% ipython --no-banner

In [1]: import numpy as np

In [2]: from numpy import linalg as LA

In [3]: np.set_printoptions(suppress=True, linewidth=160)

In [4]: B = np.array([[-2, 1, 0, 2],
   ...:     [2, 1, 0, -3],
   ...:     [-3, 3, -2, 2],
   ...:     [3, -3, -2, -1],
   ...:     [-3, 1, 2, 3],
   ...:     [-3, 0, 3, -1],
   ...:     [-2, 0, -3, -2]])

In [5]: W2 = np.array([[0, 1, 0, 3, -1, 2, 1, -1, 1],
   ...:     [2, 1, 1, 3, 2, 1, -3, 0, -2],
   ...:     [-1, -1, 2, -3, -1, 1, 0, 1, -2],
   ...:     [3, 0, 3, 0, -3, 1, -2, -1, -2]])

In [6]: arr = B @ W2

In [7]: arr
Out[7]: 
array([[  8,  -1,   7,  -3,  -2,  -1,  -9,   0,  -8],
       [ -7,   3,  -8,   9,   9,   2,   5,   1,   6],
       [ 14,   2,   5,   6,   5,  -3, -16,  -1,  -9],
       [ -7,   2, -10,   6,  -4,   0,  14,  -4,  15],
       [  9,  -4,  14, -12,  -6,   0, -12,   2, -15],
       [ -6,  -6,   3, -18,   3,  -4,  -1,   7,  -7],
       [ -3,   1, -12,   3,  11,  -9,   2,   1,   8]])

In [8]: # rank 4

In [9]: np.round(LA.norm(arr, 2), 1)
Out[9]: np.float64(50.1)

In [10]: round(float(LA.norm(arr, 1)), 1), np.round(LA.norm(arr, np.inf), 1)
Out[10]: (68.0, np.float64(74.0))

In [11]: np.round(LA.norm(arr, axis=0), 1)
Out[11]: array([22. ,  8.4, 24.2, 25.3, 17.1, 10.5, 26.6,  8.5, 27.3])

In [12]: np.round(LA.norm(arr, "nuc"), 1)
Out[12]: np.float64(106.3)

In [13]: np.round(LA.norm(arr, axis=1), 1)
Out[13]: array([16.5, 18.7, 25.2, 25.3, 29.1, 23. , 20.8])

In [14]: round(LA.norm(arr) ** 2 / LA.norm(arr, 2) ** 2, 1)
Out[14]: np.float64(1.5)

In [15]: round(float(LA.norm(arr, 2) / LA.norm(arr)), 1)
Out[15]: 0.8

In [16]: LA.cond(arr) > 100
Out[16]: np.True_

In [17]: np.argsort(-LA.norm(arr, axis=0).round(6), kind="stable")[:3]
Out[17]: array([8, 6, 3])

In [18]: t = np.radians(90)

In [19]: R = np.eye(9)

In [20]: R[5, 5] = R[3, 3] = np.cos(t)

In [21]: R[5, 3], R[3, 5] = -np.sin(t), np.sin(t)

In [22]: R.round(1) + 0
Out[22]: 
array([[ 1.,  0.,  0.,  0.,  0.,  0.,  0.,  0.,  0.],
       [ 0.,  1.,  0.,  0.,  0.,  0.,  0.,  0.,  0.],
       [ 0.,  0.,  1.,  0.,  0.,  0.,  0.,  0.,  0.],
       [ 0.,  0.,  0.,  0.,  0.,  1.,  0.,  0.,  0.],
       [ 0.,  0.,  0.,  0.,  1.,  0.,  0.,  0.,  0.],
       [ 0.,  0.,  0., -1.,  0.,  0.,  0.,  0.,  0.],
       [ 0.,  0.,  0.,  0.,  0.,  0.,  1.,  0.,  0.],
       [ 0.,  0.,  0.,  0.,  0.,  0.,  0.,  1.,  0.],
       [ 0.,  0.,  0.,  0.,  0.,  0.,  0.,  0.,  1.]])

In [23]: B = arr @ R.T

In [24]: np.allclose(LA.norm(arr, axis=1), LA.norm(B, axis=1))
Out[24]: True

In [25]: rank = LA.matrix_rank(arr)

In [26]: rank
Out[26]: np.int64(4)

In [27]: ns = LA.svd(arr)[2][rank:].T

In [28]: [int(LA.matrix_rank(np.delete(arr, i, axis=0))) for i in range(7)]
Out[28]: [4, 4, 4, 4, 4, 4, 4]

In [29]: np.allclose(arr @ ns, 0)
Out[29]: True

In [30]: ns.shape
Out[30]: (9, 5)

In [31]: left, s, Vt = LA.svd(arr)

In [32]: s.round(1) + 0
Out[32]: array([50.1, 26.4, 20.2,  9.6,  0. ,  0. ,  0. ])

In [33]: B = left[:, :4] @ np.diag(s[:4]) @ Vt[:4]

In [34]: np.round(LA.norm(arr - B, 2), 1), round(s[4], 1)
Out[34]: (np.float64(0.0), np.float64(0.0))

In [35]: round(float(np.abs(arr - B).max()), 1)
Out[35]: 0.0

In [36]: LA.matrix_rank(arr, rtol=0.05)
Out[36]: np.int64(4)

In [37]: np.round(LA.norm(arr - B) / LA.norm(arr), 1)
Out[37]: np.float64(0.0)

In [38]: E = np.array([[2, 0, 6, 0, 2, 0, 0],
    ...:     [2, 0, 6, 0, 2, 0, 0],
    ...:     [2, 0, 6, 0, 2, 0, 0],
    ...:     [1, 0, 3, 0, 1, 0, 0],
    ...:     [-1, 0, -3, 0, -1, 0, 0],
    ...:     [-1, 0, -3, 0, -1, 0, 0],
    ...:     [1, 0, 3, 0, 1, 0, 0],
    ...:     [1, 0, 3, 0, 1, 0, 0]])

In [39]: # column 3 repeats column 1

In [40]: rank = LA.matrix_rank(E)

In [41]: rank
Out[41]: np.int64(1)

In [42]: ns = LA.svd(E)[2][rank:].T

In [43]: LA.matrix_rank(E.T @ E), LA.matrix_rank(E @ E.T)
Out[43]: (np.int64(1), np.int64(1))

In [44]: [int(LA.matrix_rank(np.delete(E, i, axis=0))) for i in range(8)]
Out[44]: [1, 1, 1, 1, 1, 1, 1, 1]

In [45]: np.allclose(E @ ns, 0)
Out[45]: True

In [46]: J = np.load("a.npy")

In [47]: J
Out[47]: 
array([[ 3,  0,  0,  0,  0,  0,  0,  0,  0,  0,  0,  0],
       [ 0, -8,  0,  0,  0,  0,  0,  0,  0,  0,  0,  0],
       [ 0,  0,  7,  0,  0,  0,  0,  0,  0,  0,  0,  0],
       [ 0,  0,  0,  3,  0,  0,  0,  0,  0,  0,  0,  0],
       [ 0,  0,  0,  0,  8,  0,  0,  0,  0,  0,  0,  0],
       [ 0,  0,  0,  0,  0,  7,  0,  0,  0,  0,  0,  0],
       [ 0,  0,  0,  0,  0,  0,  1,  0,  0,  0,  0,  0],
       [ 0,  0,  0,  0,  0,  0,  0, -3,  0,  0,  0,  0],
       [ 0,  0,  0,  0,  0,  0,  0,  0, -8,  0,  0,  0],
       [ 0,  0,  0,  0,  0,  0,  0,  0,  0, -5,  0,  0],
       [ 0,  0,  0,  0,  0,  0,  0,  0,  0,  0,  4,  0],
       [ 0,  0,  0,  0,  0,  0,  0,  0,  0,  0,  0, -6]])

In [48]: B = LA.inv(J)

In [49]: np.round(LA.inv(B), 1)
Out[49]: 
array([[ 3.,  0.,  0.,  0.,  0.,  0.,  0.,  0.,  0.,  0.,  0.,  0.],
       [-0., -8., -0., -0., -0., -0., -0., -0., -0., -0., -0., -0.],
       [ 0.,  0.,  7.,  0.,  0.,  0.,  0.,  0.,  0.,  0.,  0.,  0.],
       [ 0.,  0.,  0.,  3.,  0.,  0.,  0.,  0.,  0.,  0.,  0.,  0.],
       [ 0.,  0.,  0.,  0.,  8.,  0.,  0.,  0.,  0.,  0.,  0.,  0.],
       [ 0.,  0.,  0.,  0.,  0.,  7.,  0.,  0.,  0.,  0.,  0.,  0.],
       [ 0.,  0.,  0.,  0.,  0.,  0.,  1.,  0.,  0.,  0.,  0.,  0.],
       [-0., -0., -0., -0., -0., -0., -0., -3., -0., -0., -0., -0.],
       [-0., -0., -0., -0., -0., -0., -0., -0., -8., -0., -0., -0.],
       [-0., -0., -0., -0., -0., -0., -0., -0., -0., -5., -0., -0.],
       [ 0.,  0.,  0.,  0.,  0.,  0.,  0.,  0.,  0.,  0.,  4.,  0.],
       [-0., -0., -0., -0., -0., -0., -0., -0., -0., -0., -0., -6.]])

In [50]: np.allclose(B, J.T)
Out[50]: False

In [51]: round(LA.det(J) * LA.det(B), 1)
Out[51]: np.float64(1.0)
